% ipython --no-banner

In [1]: import numpy as np

In [2]: from numpy import linalg as LA

In [3]: np.set_printoptions(precision=3, suppress=True, linewidth=200, floatmode="fixed")

In [4]: X = np.array([[0.5, 0.0, 0.5], [0.0, 0.5, 0.5], [0.0, 0.0, 1.0]])

In [5]: # a transition matrix

In [6]: x0 = np.array([1, 3, 2])

In [7]: target = X @ x0

In [8]: target
Out[8]: array([1.500, 2.500, 2.000])

In [9]: LA.solve(X, target)
Out[9]: array([1.000, 3.000, 2.000])

In [10]: LA.solve(X, target + X[:, 1])
Out[10]: array([1.000, 4.000, 2.000])

In [11]: E = np.load("test12.npy")

In [12]: E
Out[12]: 
array([[ 1.000,  1.000,  2.000,  1.000,  3.000,  2.000,  1.000, -2.000],
       [ 3.000,  0.000,  0.000,  1.000,  3.000,  2.000, -3.000,  0.000],
       [ 3.000,  1.000,  3.000,  2.000,  2.000,  0.000, -2.000,  0.000],
       [ 2.000,  0.000,  1.000,  3.000,  2.000,  1.000, -2.000,  2.000],
       [ 2.000,  0.000,  2.000,  2.000,  1.000, -3.000,  2.000,  0.000],
       [ 0.000,  0.000,  0.000,  0.000,  0.000,  8.000,  2.000,  2.000],
       [ 0.000,  0.000,  0.000,  0.000,  0.000,  8.000,  7.000,  6.000],
       [ 0.000,  0.000,  0.000,  0.000,  0.000,  9.000,  1.000,  8.000]])

In [13]: E.reshape(2, -1)
Out[13]: 
array([[ 1.000,  1.000,  2.000,  1.000,  3.000,  2.000,  1.000, -2.000,  3.000,  0.000,  0.000,  1.000,  3.000,  2.000, -3.000,  0.000,  3.000,  1.000,  3.000,  2.000,  2.000,  0.000, -2.000,
         0.000,  2.000,  0.000,  1.000,  3.000,  2.000,  1.000, -2.000,  2.000],
       [ 2.000,  0.000,  2.000,  2.000,  1.000, -3.000,  2.000,  0.000,  0.000,  0.000,  0.000,  0.000,  0.000,  8.000,  2.000,  2.000,  0.000,  0.000,  0.000,  0.000,  0.000,  8.000,  7.000,
         6.000,  0.000,  0.000,  0.000,  0.000,  0.000,  9.000,  1.000,  8.000]])

In [14]: E.reshape(-1, 2)
Out[14]: 
array([[ 1.000,  1.000],
       [ 2.000,  1.000],
       [ 3.000,  2.000],
       [ 1.000, -2.000],
       [ 3.000,  0.000],
       [ 0.000,  1.000],
       [ 3.000,  2.000],
       [-3.000,  0.000],
       [ 3.000,  1.000],
       [ 3.000,  2.000],
       [ 2.000,  0.000],
       [-2.000,  0.000],
       [ 2.000,  0.000],
       [ 1.000,  3.000],
       [ 2.000,  1.000],
       [-2.000,  2.000],
       [ 2.000,  0.000],
       [ 2.000,  2.000],
       [ 1.000, -3.000],
       [ 2.000,  0.000],
       [ 0.000,  0.000],
       [ 0.000,  0.000],
       [ 0.000,  8.000],
       [ 2.000,  2.000],
       [ 0.000,  0.000],
       [ 0.000,  0.000],
       [ 0.000,  8.000],
       [ 7.000,  6.000],
       [ 0.000,  0.000],
       [ 0.000,  0.000],
       [ 0.000,  9.000],
       [ 1.000,  8.000]])

In [15]: blk = E.reshape(8, 2, -1)

In [16]: np.swapaxes(blk, 1, 2)[6]
Out[16]: 
array([[0.000, 0.000],
       [0.000, 8.000],
       [0.000, 7.000],
       [0.000, 6.000]])
